% ipython --no-banner

In [1]: import numpy as np

In [2]: from numpy import linalg as LA

In [3]: np.set_printoptions(precision=2, suppress=True, linewidth=200)

In [4]: tidy = lambda a: np.round(a, 2) + 0

In [5]: t = np.deg2rad(45)

In [6]: mat = np.eye(11)

In [7]: mat[np.ix_([6, 4], [6, 4])] = [[np.cos(t), -np.sin(t)], [np.sin(t), np.cos(t)]]

In [8]: tidy(mat)
Out[8]: 
array([[ 1.  ,  0.  ,  0.  ,  0.  ,  0.  ,  0.  ,  0.  ,  0.  ,  0.  ,  0.  ,  0.  ],
       [ 0.  ,  1.  ,  0.  ,  0.  ,  0.  ,  0.  ,  0.  ,  0.  ,  0.  ,  0.  ,  0.  ],
       [ 0.  ,  0.  ,  1.  ,  0.  ,  0.  ,  0.  ,  0.  ,  0.  ,  0.  ,  0.  ,  0.  ],
       [ 0.  ,  0.  ,  0.  ,  1.  ,  0.  ,  0.  ,  0.  ,  0.  ,  0.  ,  0.  ,  0.  ],
       [ 0.  ,  0.  ,  0.  ,  0.  ,  0.71,  0.  ,  0.71,  0.  ,  0.  ,  0.  ,  0.  ],
       [ 0.  ,  0.  ,  0.  ,  0.  ,  0.  ,  1.  ,  0.  ,  0.  ,  0.  ,  0.  ,  0.  ],
       [ 0.  ,  0.  ,  0.  ,  0.  , -0.71,  0.  ,  0.71,  0.  ,  0.  ,  0.  ,  0.  ],
       [ 0.  ,  0.  ,  0.  ,  0.  ,  0.  ,  0.  ,  0.  ,  1.  ,  0.  ,  0.  ,  0.  ],
       [ 0.  ,  0.  ,  0.  ,  0.  ,  0.  ,  0.  ,  0.  ,  0.  ,  1.  ,  0.  ,  0.  ],
       [ 0.  ,  0.  ,  0.  ,  0.  ,  0.  ,  0.  ,  0.  ,  0.  ,  0.  ,  1.  ,  0.  ],
       [ 0.  ,  0.  ,  0.  ,  0.  ,  0.  ,  0.  ,  0.  ,  0.  ,  0.  ,  0.  ,  1.  ]])

In [9]: # orthonormal columns

In [10]: mat[:, 6] @ mat[:, 2]
Out[10]: np.float64(0.0)

In [11]: C2 = mat.T @ mat

In [12]: np.trace(C2), (mat ** 2).sum()
Out[12]: (np.float64(11.0), np.float64(11.0))

In [13]: (mat @ mat.T).shape
Out[13]: (11, 11)

In [14]: np.allclose(C2, C2.T)
Out[14]: True

In [15]: data = np.loadtxt("layer0.csv", delimiter=",")

In [16]: data
Out[16]: 
array([[1.  , 0.2 , 0.04, 0.01, 0.  , 0.  , 0.  , 0.  , 0.  , 0.  ],
       [0.2 , 1.  , 0.2 , 0.04, 0.01, 0.  , 0.  , 0.  , 0.  , 0.  ],
       [0.04, 0.2 , 1.  , 0.2 , 0.04, 0.01, 0.  , 0.  , 0.  , 0.  ],
       [0.01, 0.04, 0.2 , 1.  , 0.2 , 0.04, 0.01, 0.  , 0.  , 0.  ],
       [0.  , 0.01, 0.04, 0.2 , 1.  , 0.2 , 0.04, 0.01, 0.  , 0.  ],
       [0.  , 0.  , 0.01, 0.04, 0.2 , 1.  , 0.2 , 0.04, 0.01, 0.  ],
       [0.  , 0.  , 0.  , 0.01, 0.04, 0.2 , 1.  , 0.2 , 0.04, 0.01],
       [0.  , 0.  , 0.  , 0.  , 0.01, 0.04, 0.2 , 1.  , 0.2 , 0.04],
       [0.  , 0.  , 0.  , 0.  , 0.  , 0.01, 0.04, 0.2 , 1.  , 0.2 ],
       [0.  , 0.  , 0.  , 0.  , 0.  , 0.  , 0.01, 0.04, 0.2 , 1.  ]])

In [17]: vals, V = LA.eigh(data)

In [18]: vec = np.array([-4, 3, -2, 4, -5, -5, -3, 1, -4, -2])

In [19]: vec @ data @ vec
Out[19]: np.float64(125.16)

In [20]: tidy(V * np.sqrt(vals) @ V.T)
Out[20]: 
array([[0.99, 0.1 , 0.01, 0.  , 0.  , 0.  , 0.  , 0.  , 0.  , 0.  ],
       [0.1 , 0.99, 0.1 , 0.01, 0.  , 0.  , 0.  , 0.  , 0.  , 0.  ],
       [0.01, 0.1 , 0.99, 0.1 , 0.01, 0.  , 0.  , 0.  , 0.  , 0.  ],
       [0.  , 0.01, 0.1 , 0.99, 0.1 , 0.01, 0.  , 0.  , 0.  , 0.  ],
       [0.  , 0.  , 0.01, 0.1 , 0.99, 0.1 , 0.01, 0.  , 0.  , 0.  ],
       [0.  , 0.  , 0.  , 0.01, 0.1 , 0.99, 0.1 , 0.01, 0.  , 0.  ],
       [0.  , 0.  , 0.  , 0.  , 0.01, 0.1 , 0.99, 0.1 , 0.01, 0.  ],
       [0.  , 0.  , 0.  , 0.  , 0.  , 0.01, 0.1 , 0.99, 0.1 , 0.01],
       [0.  , 0.  , 0.  , 0.  , 0.  , 0.  , 0.01, 0.1 , 0.99, 0.1 ],
       [0.  , 0.  , 0.  , 0.  , 0.  , 0.  , 0.  , 0.01, 0.1 , 0.99]])

In [21]: tidy(vec @ data @ vec / (vec @ vec)), tidy(vals[0]), tidy(vals[-1])
Out[21]: (np.float64(1.0), np.float64(0.67), np.float64(1.47))

In [22]: np.abs(data).sum(axis=1).max(), tidy(np.abs(vals).max())
Out[22]: (np.float64(1.5), np.float64(1.47))

In [23]: tidy(V * np.maximum(vals, 0) @ V.T)
Out[23]: 
array([[1.  , 0.2 , 0.04, 0.01, 0.  , 0.  , 0.  , 0.  , 0.  , 0.  ],
       [0.2 , 1.  , 0.2 , 0.04, 0.01, 0.  , 0.  , 0.  , 0.  , 0.  ],
       [0.04, 0.2 , 1.  , 0.2 , 0.04, 0.01, 0.  , 0.  , 0.  , 0.  ],
       [0.01, 0.04, 0.2 , 1.  , 0.2 , 0.04, 0.01, 0.  , 0.  , 0.  ],
       [0.  , 0.01, 0.04, 0.2 , 1.  , 0.2 , 0.04, 0.01, 0.  , 0.  ],
       [0.  , 0.  , 0.01, 0.04, 0.2 , 1.  , 0.2 , 0.04, 0.01, 0.  ],
       [0.  , 0.  , 0.  , 0.01, 0.04, 0.2 , 1.  , 0.2 , 0.04, 0.01],
       [0.  , 0.  , 0.  , 0.  , 0.01, 0.04, 0.2 , 1.  , 0.2 , 0.04],
       [0.  , 0.  , 0.  , 0.  , 0.  , 0.01, 0.04, 0.2 , 1.  , 0.2 ],
       [0.  , 0.  , 0.  , 0.  , 0.  , 0.  , 0.01, 0.04, 0.2 , 1.  ]])

In [24]: tidy(LA.eigvalsh(data[1:, 1:]))
Out[24]: array([0.67, 0.71, 0.76, 0.84, 0.94, 1.06, 1.21, 1.35, 1.46])

In [25]: tidy(V * np.abs(vals) @ V.T)
Out[25]: 
array([[1.  , 0.2 , 0.04, 0.01, 0.  , 0.  , 0.  , 0.  , 0.  , 0.  ],
       [0.2 , 1.  , 0.2 , 0.04, 0.01, 0.  , 0.  , 0.  , 0.  , 0.  ],
       [0.04, 0.2 , 1.  , 0.2 , 0.04, 0.01, 0.  , 0.  , 0.  , 0.  ],
       [0.01, 0.04, 0.2 , 1.  , 0.2 , 0.04, 0.01, 0.  , 0.  , 0.  ],
       [0.  , 0.01, 0.04, 0.2 , 1.  , 0.2 , 0.04, 0.01, 0.  , 0.  ],
       [0.  , 0.  , 0.01, 0.04, 0.2 , 1.  , 0.2 , 0.04, 0.01, 0.  ],
       [0.  , 0.  , 0.  , 0.01, 0.04, 0.2 , 1.  , 0.2 , 0.04, 0.01],
       [0.  , 0.  , 0.  , 0.  , 0.01, 0.04, 0.2 , 1.  , 0.2 , 0.04],
       [0.  , 0.  , 0.  , 0.  , 0.  , 0.01, 0.04, 0.2 , 1.  , 0.2 ],
       [0.  , 0.  , 0.  , 0.  , 0.  , 0.  , 0.01, 0.04, 0.2 , 1.  ]])
